% ipython --no-banner

In [1]: import numpy as np

In [2]: import numpy.linalg as la

In [3]: np.set_printoptions(precision=2, suppress=True, linewidth=140)

In [4]: tidy = lambda a: np.round(a, 2) + 0

In [5]: basis = np.sign(np.array([[-2, 3, 3, 0], [3, 0, -1, 2], [1, 3, 1, 2], [0, -1, 0, 0]]))

In [6]: out = (np.tril(basis, -1) + np.eye(4)) @ (np.triu(basis, 1) + np.eye(4))

In [7]: ev = np.array([-1, 0, -3, -1])

In [8]: F = np.rint(out * ev @ la.inv(out)) + 0

In [9]: print(F)
[[-2.  2. -1.  0.]
 [ 2. -5.  2. -4.]
 [ 0.  0. -1. -2.]
 [-3.  6. -3.  3.]]

In [10]: print(F.shape)
(4, 4)

In [11]: print(tidy(la.svd(F, compute_uv=False)))
[10.83  2.8   0.99  0.  ]

In [12]: np.zeros(4, 4)
TypeError: Cannot interpret '4' as a data type


In [13]: print(F.mean(axis=0))
[-0.75  0.75 -0.75 -0.75]

In [14]: print(np.diff(F, axis=0))
[[ 4. -7.  3. -4.]
 [-2.  5. -3.  2.]
 [-3.  6. -2.  5.]]

In [15]: la.rank(F)
AttributeError: module 'numpy.linalg' has no attribute 'rank'


In [16]: print(la.matrix_rank(F))
3

In [17]: Uu, sigma, vt = la.svd(F)

In [18]: V = vt[:(sigma > 1e-8).sum()]

In [19]: rng = np.random.default_rng(345335)

In [20]: x = F[0] + 5 * F[1] + rng.integers(2) * np.eye(4)[1]

In [21]: print(x)
[  8. -23.   9. -20.]

In [22]: print(np.allclose(V.T @ V @ x, x))
True

In [23]: labels = rng.permutation(4)

In [24]: print(labels)
[0 1 2 3]

In [25]: out = F[labels][:, labels]

In [26]: print(tidy(la.det(out)), tidy(la.det(F[labels])))
0.0 0.0

In [27]: print(np.diag(out))
[-2. -5. -1.  3.]

In [28]: print(out)
[[-2.  2. -1.  0.]
 [ 2. -5.  2. -4.]
 [ 0.  0. -1. -2.]
 [-3.  6. -3.  3.]]

In [29]: print(tidy(np.sort(np.abs(la.eigvals(out)))))
[0. 1. 1. 3.]

In [30]: print(np.allclose(out, F))
True

In [31]: print(np.trace(out))
-5.0

In [32]: print(out.ravel(order="F"))
[-2.  2.  0. -3.  2. -5.  0.  6. -1.  2. -1. -3.  0. -4. -2.  3.]

In [33]: print(out.reshape(-1, 2))
[[-2.  2.]
 [-1.  0.]
 [ 2. -5.]
 [ 2. -4.]
 [ 0.  0.]
 [-1. -2.]
 [-3.  6.]
 [-3.  3.]]

In [34]: out.reshape(4, 5)
ValueError: cannot reshape array of size 16 into shape (4,5)


In [35]: t3 = out.reshape(4, 2, -1)

In [36]: print(t3.shape)
(4, 2, 2)

In [37]: print(np.swapaxes(t3, 1, 2)[3])
[[-3. -3.]
 [ 6.  3.]]

In [38]: out = F[0, 0] * F[1:] - np.outer(F[1:, 0], F[0])

In [39]: print(out)
[[ 0.  6. -2.  8.]
 [ 0. -0.  2.  4.]
 [ 0. -6.  3. -6.]]

In [40]: print(F[:, 0] / F[0, 0])
[ 1.  -1.  -0.   1.5]

In [41]: print(np.flatnonzero(~out.round(6).any(axis=1)))
[]

In [42]: mat = np.array([[1.27, 0.61, -4.8],
    ...:     [4.51, 0.23, 2.14],
    ...:     [2.11, 4.48, 0.69],
    ...:     [0.51, 1.67, -4.68],
    ...:     [-3.19, 1.32, 3.62],
    ...:     [-3.51, -3.56, 0.24],
    ...:     [-3.0, -2.61, 3.03],
    ...:     [-4.42, -2.33, -0.01],
    ...:     [-1.43, -1.79, -4.44],
    ...:     [-3.59, -3.28, -1.15],
    ...:     [3.28, -2.79, -2.54],
    ...:     [4.75, -1.28, 0.86]])

In [43]: print(np.abs(mat).max())
4.8

In [44]: print(mat.shape)
(12, 3)

In [45]: print(la.matrix_rank(mat))
3

In [46]: print(tidy(la.svd(mat, compute_uv=False)))
[12.13 10.09  7.14]

In [47]: print(np.count_nonzero(mat))
36

In [48]: print(np.unravel_index(np.abs(mat).argmax(), mat.shape))
(np.int64(0), np.int64(2))

In [49]: proj = mat @ la.solve(mat.T @ mat, mat.T)

In [50]: print(np.allclose(proj @ proj, proj))
True

In [51]: print(la.matrix_rank(np.eye(12) - proj))
9

In [52]: print(tidy(np.diag(proj)))
[0.24 0.26 0.27 0.28 0.25 0.2  0.21 0.17 0.24 0.19 0.34 0.33]

In [53]: W0 = np.load("arr.npy")

In [54]: print(W0)
[[1 0 2 1 3 3 2]
 [1 0 3 3 2 1 3]
 [0 2 3 1 0 3 2]
 [3 0 8 7 7 5 8]]

In [55]: out = F / la.norm(F, axis=1, keepdims=True)

In [56]: gram = out @ out.T

In [57]: print((np.abs(gram) > 0.9).astype(int))
[[1 0 0 0]
 [0 1 0 1]
 [0 0 1 0]
 [0 1 0 1]]

In [58]: print(tidy(np.degrees(np.arccos(np.clip(gram[1, 0], -1, 1)))))
139.63

In [59]: print(tidy(gram))
[[ 1.   -0.76  0.15  0.88]
 [-0.76  1.    0.38 -0.97]
 [ 0.15  0.38  1.   -0.17]
 [ 0.88 -0.97 -0.17  1.  ]]

In [60]: X = np.load("layer8.npy")

In [61]: print(X)
[[ 40   1  -1   1  -1   1]
 [  1  42   1   0   2   0]
 [ -1   0 -19   0  -2   0]
 [ -1   2   2 -38   2  -1]
 [  1   0  -2   2  20   0]
 [ -1  -2  -2   1   0 -40]]

In [62]: out = mat + rng.integers(-2, 3, (12, 2)) @ rng.integers(-2, 3, (2, 3))

In [63]: print(tidy(out))
[[ 3.27 -2.39 -2.8 ]
 [ 2.51  2.23  2.14]
 [ 4.11  3.48 -1.31]
 [-1.49  1.67 -0.68]
 [-5.19  4.32  1.62]
 [ 0.49 -7.56  0.24]
 [-3.   -1.61  1.03]
 [-6.42 -2.33  3.99]
 [ 2.57 -7.79 -0.44]
 [-7.59  0.72 -1.15]
 [ 3.28 -4.79  1.46]
 [ 6.75 -5.28  4.86]]

In [64]: print(tidy(la.svd(out - mat, compute_uv=False)))
[14.35  8.84  0.  ]

In [65]: print(la.matrix_rank(out - mat, tol=1e-8))
2

In [66]: print(tidy(out - mat))
[[ 2. -3.  2.]
 [-2.  2.  0.]
 [ 2. -1. -2.]
 [-2.  0.  4.]
 [-2.  3. -2.]
 [ 4. -4.  0.]
 [ 0.  1. -2.]
 [-2.  0.  4.]
 [ 4. -6.  4.]
 [-4.  4.  0.]
 [ 0. -2.  4.]
 [ 2. -4.  4.]]

In [67]: f = np.array([3, 0, 3, 1, 1, 0])

In [68]: out = X + np.outer(f, np.eye(6)[4])

In [69]: print(out)
[[ 40.   1.  -1.   1.   2.   1.]
 [  1.  42.   1.   0.   2.   0.]
 [ -1.   0. -19.   0.   1.   0.]
 [ -1.   2.   2. -38.   3.  -1.]
 [  1.   0.  -2.   2.  21.   0.]
 [ -1.  -2.  -2.   1.   0. -40.]]

In [70]: print(la.matrix_rank(out - X))
1

In [71]: print(np.diff(out, axis=0))
[[-39.  41.   2.  -1.   0.  -1.]
 [ -2. -42. -20.   0.  -1.   0.]
 [  0.   2.  21. -38.   2.  -1.]
 [  2.  -2.  -4.  40.  18.   1.]
 [ -2.  -2.   0.  -1. -21. -40.]]

In [72]: out[6]
IndexError: index 6 is out of bounds for axis 0 with size 6


In [73]: print(tidy(out.mean(axis=0)))
[ 6.5   7.17 -3.5  -5.67  4.83 -6.67]

In [74]: print(la.matrix_rank(out))
6

In [75]: out[:, 6]
IndexError: index 6 is out of bounds for axis 1 with size 6


In [76]: arr = np.load("run10.npy")

In [77]: print(arr)
[[ 3  3  3  3  3  3  3  3  3  3  3  3]
 [ 3  6  6  6  6  6  6  6  6  6  6  6]
 [ 3  6  9  9  9  9  9  9  9  9  9  9]
 [ 3  6  9 12 12 12 12 12 12 12 12 12]
 [ 3  6  9 12 15 15 15 15 15 15 15 15]
 [ 3  6  9 12 15 18 18 18 18 18 18 18]
 [ 3  6  9 12 15 18 21 21 21 21 21 21]
 [ 3  6  9 12 15 18 21 24 24 24 24 24]
 [ 3  6  9 12 15 18 21 24 27 27 27 27]
 [ 3  6  9 12 15 18 21 24 27 30 30 30]
 [ 3  6  9 12 15 18 21 24 27 30 33 33]
 [ 3  6  9 12 15 18 21 24 27 30 33 36]]

In [78]: f, r1 = arr[1], arr[0]

In [79]: print(f @ r1)
207

In [80]: print(f @ f)
405

In [81]: pr = (f @ r1) / (f @ f) * f

In [82]: print(tidy(la.norm(f + r1) ** 2 + la.norm(f - r1) ** 2))
1026.0

In [83]: print(tidy(r1 - pr))
[ 1.47 -0.07 -0.07 -0.07 -0.07 -0.07 -0.07 -0.07 -0.07 -0.07 -0.07 -0.07]

In [84]: print(tidy(la.norm(arr, axis=0)))
[10.39 20.12 29.24 37.71 45.5  52.56 58.86 64.34 68.93 72.56 75.12 76.49]

In [85]: print(tidy(la.norm(arr, 1)), tidy(la.norm(arr, np.inf)))
234.0 234.0

In [86]: print(tidy(la.norm(arr, 2)))
190.23

In [87]: print(la.norm(arr, axis=1).argmax())
11

In [88]: ev, V = la.eigh(arr)

In [89]: x = np.array([1, 8, 6, 8, 1, 2, 9, 0, 0, 3, 5, 0])

In [90]: print(tidy(x @ arr @ x / (x @ x)), tidy(ev[0]), tidy(ev[-1]))
71.79 0.76 190.23

In [91]: print(np.abs(arr).sum(axis=1).max(), tidy(np.abs(ev).max()))
234 190.23

In [92]: print(x @ arr @ x)
20460

In [93]: print(tidy(la.eigvalsh(arr[1:, 1:])))
[  0.77   0.81   0.9    1.05   1.29   1.69   2.41   3.87   7.52  20.95 189.76]

In [94]: print(tidy(V * np.abs(ev) @ V.T))
[[ 3.  3.  3.  3.  3.  3.  3.  3.  3.  3.  3.  3.]
 [ 3.  6.  6.  6.  6.  6.  6.  6.  6.  6.  6.  6.]
 [ 3.  6.  9.  9.  9.  9.  9.  9.  9.  9.  9.  9.]
 [ 3.  6.  9. 12. 12. 12. 12. 12. 12. 12. 12. 12.]
 [ 3.  6.  9. 12. 15. 15. 15. 15. 15. 15. 15. 15.]
 [ 3.  6.  9. 12. 15. 18. 18. 18. 18. 18. 18. 18.]
 [ 3.  6.  9. 12. 15. 18. 21. 21. 21. 21. 21. 21.]
 [ 3.  6.  9. 12. 15. 18. 21. 24. 24. 24. 24. 24.]
 [ 3.  6.  9. 12. 15. 18. 21. 24. 27. 27. 27. 27.]
 [ 3.  6.  9. 12. 15. 18. 21. 24. 27. 30. 30. 30.]
 [ 3.  6.  9. 12. 15. 18. 21. 24. 27. 30. 33. 33.]
 [ 3.  6.  9. 12. 15. 18. 21. 24. 27. 30. 33. 36.]]

In [95]: K = np.load("a.npy")

In [96]: print(tidy(K))
[[ 0.98 -0.08 -0.08 -0.12 -0.02 -0.08 -0.12 -0.02]
 [-0.08  0.78 -0.22 -0.38 -0.08 -0.22 -0.38 -0.08]
 [-0.08 -0.22  0.78 -0.38 -0.08 -0.22 -0.38 -0.08]
 [-0.12 -0.38 -0.38  0.38 -0.12 -0.38 -0.62 -0.12]
 [-0.02 -0.08 -0.08 -0.12  0.98 -0.08 -0.12 -0.02]
 [-0.08 -0.22 -0.22 -0.38 -0.08  0.78 -0.38 -0.08]
 [-0.12 -0.38 -0.38 -0.62 -0.12 -0.38  0.38 -0.12]
 [-0.02 -0.08 -0.08 -0.12 -0.02 -0.08 -0.12  0.98]]

In [97]: print(np.allclose(K, K.T))
True

In [98]: print(tidy(K @ K))
[[1. 0. 0. 0. 0. 0. 0. 0.]
 [0. 1. 0. 0. 0. 0. 0. 0.]
 [0. 0. 1. 0. 0. 0. 0. 0.]
 [0. 0. 0. 1. 0. 0. 0. 0.]
 [0. 0. 0. 0. 1. 0. 0. 0.]
 [0. 0. 0. 0. 0. 1. 0. 0.]
 [0. 0. 0. 0. 0. 0. 1. 0.]
 [0. 0. 0. 0. 0. 0. 0. 1.]]

In [99]: print(np.allclose(K @ K.T, K.T @ K))
True

In [100]: la.determinant(K)
AttributeError: module 'numpy.linalg' has no attribute 'determinant'


In [101]: print(tidy(la.eigvalsh(K).min()))
-1.0

In [102]: print(np.all(la.eigvalsh(K) > 0))
False

In [103]: print([round(float(la.det(K[:i, :i])), 2) + 0 for i in range(1, 9)])
[0.97, 0.75, 0.53, -0.1, -0.12, -0.35, -0.97, -1.0]

In [104]: q, r_ = la.qr(K)

In [105]: print(tidy(r_))
[[-1.  0.  0.  0.  0.  0.  0.  0.]
 [ 0. -1.  0.  0.  0.  0.  0.  0.]
 [ 0.  0. -1.  0.  0.  0.  0.  0.]
 [ 0.  0.  0. -1.  0.  0.  0.  0.]
 [ 0.  0.  0.  0. -1.  0.  0.  0.]
 [ 0.  0.  0.  0.  0. -1.  0.  0.]
 [ 0.  0.  0.  0.  0.  0.  1.  0.]
 [ 0.  0.  0.  0.  0.  0.  0.  1.]]

In [106]: print(tidy(abs(r_[0, 0])), tidy(la.norm(K[:, 0])))
1.0 1.0

In [107]: print(tidy(q))
[[-0.98  0.08  0.08  0.12  0.03  0.08 -0.13 -0.03]
 [ 0.08 -0.78  0.22  0.37  0.08  0.23 -0.38 -0.08]
 [ 0.08  0.22 -0.78  0.37  0.08  0.23 -0.37 -0.08]
 [ 0.13  0.38  0.37 -0.37  0.12  0.37 -0.62 -0.13]
 [ 0.03  0.08  0.08  0.12 -0.98  0.08 -0.13 -0.03]
 [ 0.08  0.22  0.22  0.37  0.08 -0.77 -0.38 -0.08]
 [ 0.13  0.38  0.37  0.62  0.13  0.38  0.37 -0.13]
 [ 0.03  0.08  0.08  0.12  0.03  0.08 -0.13  0.98]]

In [108]: t3 = np.stack([K, 3 * K, K[::-1]])

In [109]: print(la.matrix_rank(t3.reshape(3, -1)))
2

In [110]: print(t3.shape)
(3, 8, 8)

In [111]: t3 = np.stack([X, 4 * X, X[::-1]])

In [112]: print(np.einsum("bij,cij->bc", t3, t3))
[[  7218  28872   -162]
 [ 28872 115488   -648]
 [  -162   -648   7218]]

In [113]: print(tidy(la.norm(t3, axis=(1, 2))))
[ 84.96 339.84  84.96]

In [114]: print(t3.sum(axis=0))
[[ 199    3   -7    6   -5  -35]
 [   6  210    3    2   30    0]
 [  -6    2  -93  -38   -8   -1]
 [  -6   10   -9 -190    8   -5]
 [   6   42   -9   10  102    0]
 [  35   -9  -11    6   -1 -199]]

In [115]: ang = rng.uniform(0, 2 * np.pi, 34)

In [116]: q, _ = la.qr(np.array([[-0.1, -1.5],
     ...:     [0.6, 0.2],
     ...:     [0.3, 0.1],
     ...:     [-0.7, 0.0],
     ...:     [-1.0, 0.2],
     ...:     [0.6, 0.4],
     ...:     [-0.3, -1.2],
     ...:     [-1.8, -1.8],
     ...:     [0.4, -0.8],
     ...:     [1.9, 0.3]]))

In [117]: M = 10 * np.c_[np.cos(ang), np.sin(ang)] @ q.T

In [118]: print(tidy(M))
[[ 5.93  0.18  0.09 -1.16 -2.47 -0.63  4.38  4.33  3.91  1.93]
 [-1.37  1.88  0.94 -2.02 -2.75  2.02 -1.73 -6.49  0.58  5.7 ]
 [-3.87  1.38  0.69 -1.03 -0.98  1.88 -3.42 -7.13 -1.4   3.55]
 [ 5.74  0.65  0.33 -1.69 -3.22 -0.14  4.06  2.82  4.16  3.4 ]
 [ 0.28 -1.96 -0.98  2.29  3.28 -1.95  0.95  5.84 -1.33 -6.21]
 [-3.51  1.49  0.74 -1.22 -1.29  1.93 -3.19 -7.13 -1.08  3.97]
 [-0.92 -1.97 -0.98  2.5   3.74 -1.8   0.05  4.89 -2.11 -6.52]
 [ 1.41  1.95  0.98 -2.55 -3.88  1.71  0.32 -4.44  2.4   6.57]
 [ 1.82 -1.82 -0.91  1.88  2.49 -2.03  2.05  6.71 -0.25 -5.43]
 [-5.13 -1.13 -0.56  2.16  3.82 -0.4  -3.42 -0.96 -4.14 -4.78]
 [-5.25 -1.06 -0.53  2.1   3.74 -0.32 -3.54 -1.25 -4.16 -4.59]
 [-3.23 -1.74 -0.87  2.59  4.18 -1.26 -1.77  2.34 -3.4  -6.31]
 [ 1.9   1.92  0.96 -2.59 -4.    1.62  0.7  -3.94  2.69  6.58]
 [-3.88 -1.6  -0.8   2.52  4.17 -1.03 -2.31  1.4  -3.7  -6.  ]
 [ 4.73 -1.05 -0.53  0.5   0.1  -1.67  3.94  6.89  2.2  -2.3 ]
 [-3.65  1.45  0.73 -1.15 -1.18  1.91 -3.28 -7.14 -1.2   3.82]
 [-2.02  1.79  0.9  -1.82 -2.37  2.03 -2.19 -6.79  0.1   5.29]
 [-0.59  1.94  0.97 -2.22 -3.14  1.98 -1.17 -6.04  1.13  6.09]
 [-5.8  -0.57 -0.29  1.61  3.1   0.23 -4.13 -3.1  -4.13 -3.16]
 [-5.1   0.86  0.43 -0.22  0.36  1.54 -4.15 -6.64 -2.58  1.61]
 [ 4.52  1.4   0.7  -2.39 -4.06  0.75  2.87 -0.3   3.96  5.51]
 [ 4.62  1.36  0.68 -2.36 -4.03  0.7   2.95 -0.13  3.99  5.42]
 [-4.58  1.12  0.56 -0.61 -0.27  1.72 -3.86 -6.96 -2.05  2.55]
 [-1.95  1.8   0.9  -1.84 -2.41  2.03 -2.14 -6.76  0.15  5.34]
 [ 1.8   1.92  0.96 -2.58 -3.98  1.64  0.63 -4.04  2.64  6.58]
 [-5.63  0.46  0.23  0.35  1.26  1.21 -4.4  -5.92 -3.23  0.18]
 [-3.55 -1.67 -0.84  2.56  4.18 -1.15 -2.04  1.89 -3.55 -6.17]
 [-1.39  1.87  0.94 -2.02 -2.73  2.02 -1.75 -6.51  0.56  5.69]
 [ 3.89 -1.38 -0.69  1.02  0.96 -1.88  3.43  7.13  1.41 -3.53]
 [ 3.07 -1.6  -0.8   1.42  1.65 -1.98  2.9   7.09  0.72 -4.43]
 [ 4.38  1.45  0.72 -2.42 -4.09  0.82  2.74 -0.56  3.91  5.64]
 [ 5.53  0.86  0.43 -1.91 -3.5   0.09  3.82  2.05  4.19  4.02]
 [-3.91 -1.59 -0.79  2.52  4.16 -1.02 -2.34  1.34 -3.72 -5.98]
 [ 5.92  0.24  0.12 -1.23 -2.58 -0.57  4.35  4.15  3.96  2.13]]

In [119]: # null space of dimension 8

In [120]: basis = M[[23, 20]].astype(float)

In [121]: for _ in range(6):
     ...:     labels = la.norm(M[:, None] - basis, axis=-1).argmin(axis=1)
     ...:     basis = np.array([M[labels == j].mean(axis=0) for j in range(2)])
     ...: 

In [122]: print(labels)
[1 0 0 1 1 0 1 0 1 0 0 0 1 0 1 0 0 0 0 0 1 1 0 0 1 0 0 0 1 1 1 1 0 1]

In [123]: print(np.bincount(labels))
[19 15]

In [124]: print(tidy(basis))
[[-3.32  0.45  0.23 -0.02  0.42  0.9  -2.66 -4.01 -1.76  0.7 ]
 [ 3.55  0.01  0.01 -0.58 -1.32 -0.47  2.66  2.86  2.27  0.85]]

In [125]: print(np.abs(basis[1] - basis[0]).argmax())
7
